In [1]: import numpy as np

In [2]: from numpy import linalg as LA

In [3]: np.set_printoptions(precision=2, suppress=True, linewidth=160, legacy="1.25")

In [4]: E = np.load("layer14.npy")

In [5]: E
Out[5]: 
array([[-3,  0,  0,  0],
       [ 4, -3,  0,  0],
       [ 0,  0, -3,  0],
       [ 0,  0,  4, -3]])

In [6]: P = np.triu(np.array([[3, -8, 8, 8], [6, 4, 8, -8], [5, -4, 6, 6], [3, 5, 0, 9]]), 1) + np.eye(4)

In [7]: B = P @ E @ LA.inv(P)

In [8]: np.poly(B)
Out[8]: array([  1.,  12.,  54., 108.,  81.])

In [9]: round(LA.det(B), 2)
Out[9]: 81.0

In [10]: LA.matrix_rank(B)
Out[10]: 4

In [11]: evals, evecs = LA.eig(E)

In [12]: E @ evecs[:, 0] - evals[0] * evecs[:, 0]
Out[12]: array([0., 0., 0., 0.])

In [13]: np.sort(LA.eigvals(LA.inv(E)))
Out[13]: array([-0.33-0.j, -0.33-0.j, -0.33+0.j, -0.33+0.j])

In [14]: np.sort(LA.eigvals(E.T))
Out[14]: array([-3., -3., -3., -3.])

In [15]: np.prod(evals)
Out[15]: 81.0

In [16]: r0 = np.array([-1, 2, -2, -1])

In [17]: B = E + np.outer(r0, np.eye(4)[1])

In [18]: LA.matrix_rank(B - E)
Out[18]: 1

In [19]: x0 = np.array([-3, -3, -3, 1])

In [20]: rhs = E @ x0

In [21]: c, lr = np.zeros(4), 1 / LA.norm(E, 2) ** 2

In [22]: for i in range(12):
    ...:     c -= lr * E.T @ (E @ c - rhs)
    ...:     if i % 2 == 0: print(i, round(LA.norm(E @ c - rhs), 2))
    ...: 
0 6.04
2 5.09
4 4.29
6 3.61
8 3.04
10 2.56

In [23]: c
Out[23]: array([-2.31, -1.72, -2.91,  1.17])

In [24]: W0 = np.loadtxt("out19.csv", delimiter=",")

In [25]: W0
Out[25]: 
array([[0., 1., 0., 0., 0., 0., 0., 0., 0.],
       [1., 0., 0., 0., 0., 0., 1., 0., 0.],
       [0., 0., 0., 1., 1., 0., 0., 0., 0.],
       [0., 0., 1., 0., 1., 1., 0., 0., 0.],
       [0., 0., 1., 1., 0., 0., 0., 0., 1.],
       [0., 0., 0., 1., 0., 0., 0., 0., 1.],
       [0., 1., 0., 0., 0., 0., 0., 0., 1.],
       [0., 0., 0., 0., 0., 0., 0., 0., 0.],
       [0., 0., 0., 0., 1., 1., 1., 0., 0.]])

In [26]: evals, evecs = LA.eigh(W0)

In [27]: x0 = np.array([2, 1, 1, 0, 1, 2, 1, 0, 1])

In [28]: (np.sign(evecs[:, -1].round(6)) == np.sign(evecs[0, -1].round(6))).astype(int)
Out[28]: array([1, 1, 1, 1, 1, 1, 1, 0, 1])

In [29]: M = np.load("test15.npy")

In [30]: M
Out[30]: 
array([[ 2,  1,  3,  6,  3,  3,  3],
       [ 2,  2,  0,  3,  0,  3,  2],
       [ 3,  5,  3,  6,  3,  3,  3],
       [10,  4,  6, 12,  4,  7,  7],
       [ 6,  3,  5,  9,  1,  7,  2],
       [ 7,  4,  6, 12,  3,  9,  5],
       [ 0,  0,  0,  0,  0,  0,  0],
       [ 3,  2,  4,  6,  0,  6,  0],
       [ 6,  2,  4,  6,  1,  4,  2],
       [ 5,  4,  3,  7,  4,  4,  8],
       [ 2,  2,  0,  3,  0,  3,  2],
       [ 2,  3,  2,  4,  3,  3,  6],
       [ 2,  0,  2,  3,  3,  0,  3],
       [ 4,  4,  4,  6,  4,  1,  3],
       [ 3,  1,  3,  3,  0,  3,  0],
       [ 0,  0,  0,  0,  0,  0,  0],
       [ 0,  1,  1,  3,  0,  3,  0],
       [ 3,  5,  3,  6,  3,  3,  3],
       [ 1,  4,  4,  6,  3,  3,  1],
       [ 3,  6,  5,  7,  6,  3,  7],
       [ 0,  0,  0,  0,  0,  0,  0],
       [ 0,  0,  0,  0,  0,  0,  0],
       [ 4,  4,  4,  6,  4,  1,  3],
       [ 3,  4,  1,  4,  1,  4,  5]])

In [31]: # rows 1 and 10 are equal

In [32]: rk = LA.matrix_rank(W0)

In [33]: rk
Out[33]: 8

In [34]: N = LA.svd(W0)[2][rk:].T

In [35]: np.allclose(W0 @ N, 0)
Out[35]: True
